% ipython --no-banner

In [1]: import numpy as np

In [2]: import numpy.linalg as la

In [3]: np.set_printoptions(suppress=True, linewidth=200)

In [4]: data = np.loadtxt("sample12.csv", delimiter=",")

In [5]: data
Out[5]: 
array([[ 1., -3.,  3.,  2.],
       [ 3.,  1., -2.,  0.],
       [ 0.,  0.,  0.,  0.],
       [-2., -1.,  1.,  1.],
       [-1.,  3.,  0., -3.],
       [ 0.,  0.,  0.,  0.],
       [-2., -1.,  1.,  1.],
       [ 0.,  0.,  3., -1.],
       [-1.,  3.,  0., -3.],
       [ 3.,  1., -2.,  0.],
       [-2., -1.,  1.,  1.],
       [ 1., -3.,  3.,  2.],
       [ 1., -3.,  3.,  2.],
       [-2., -1.,  1.,  1.],
       [ 0.,  0.,  0.,  0.],
       [-1., -4.,  4.,  3.],
       [-1.,  3.,  0., -3.],
       [ 0.,  0.,  0.,  0.],
       [ 1.,  0., -1.,  1.],
       [ 3.,  1., -2.,  0.],
       [ 1.,  0.,  2.,  0.],
       [ 1.,  0., -1.,  1.],
       [ 3.,  1.,  1., -1.],
       [ 0.,  3., -1., -2.],
       [ 0.,  0.,  0.,  0.],
       [-3.,  2.,  1., -2.],
       [ 0.,  0.,  0.,  0.],
       [ 1., -3.,  3.,  2.]])

In [6]: # row 5 repeats row 2

In [7]: gram = np.cov(data, rowvar=False)

In [8]: gram.round(2)
Out[8]: 
array([[ 2.65, -0.1 , -0.76,  0.4 ],
       [-0.1 ,  3.7 , -2.25, -2.88],
       [-0.76, -2.25,  2.76,  1.21],
       [ 0.4 , -2.88,  1.21,  2.51]])

In [9]: round(np.corrcoef(data[:, 1], data[:, 2])[0, 1], 2)
Out[9]: np.float64(-0.7)

In [10]: np.round(la.eigvalsh(gram)[::-1], 2)
Out[10]: array([7.41, 3.11, 1.06, 0.02])

In [11]: O, Rm = la.qr(data)

In [12]: np.round(O @ Rm, 2) + 0
Out[12]: 
array([[ 1., -3.,  3.,  2.],
       [ 3.,  1., -2.,  0.],
       [ 0.,  0.,  0.,  0.],
       [-2., -1.,  1.,  1.],
       [-1.,  3.,  0., -3.],
       [ 0.,  0.,  0.,  0.],
       [-2., -1.,  1.,  1.],
       [ 0.,  0.,  3., -1.],
       [-1.,  3.,  0., -3.],
       [ 3.,  1., -2.,  0.],
       [-2., -1.,  1.,  1.],
       [ 1., -3.,  3.,  2.],
       [ 1., -3.,  3.,  2.],
       [-2., -1.,  1.,  1.],
       [ 0.,  0.,  0.,  0.],
       [-1., -4.,  4.,  3.],
       [-1.,  3.,  0., -3.],
       [ 0.,  0.,  0.,  0.],
       [ 1.,  0., -1.,  1.],
       [ 3.,  1., -2.,  0.],
       [ 1.,  0.,  2.,  0.],
       [ 1.,  0., -1.,  1.],
       [ 3.,  1.,  1., -1.],
       [ 0.,  3., -1., -2.],
       [ 0.,  0.,  0.,  0.],
       [-3.,  2.,  1., -2.],
       [ 0.,  0.,  0.,  0.],
       [ 1., -3.,  3.,  2.]])

In [13]: np.round(O.T @ O, 2) + 0
Out[13]: 
array([[1., 0., 0., 0.],
       [0., 1., 0., 0.],
       [0., 0., 1., 0.],
       [0., 0., 0., 1.]])

In [14]: O.shape, Rm.shape
Out[14]: ((28, 4), (4, 4))

In [15]: np.round(abs(Rm[0, 0]), 2), round(float(la.norm(data[:, 0])), 2)
Out[15]: (np.float64(8.49), 8.49)
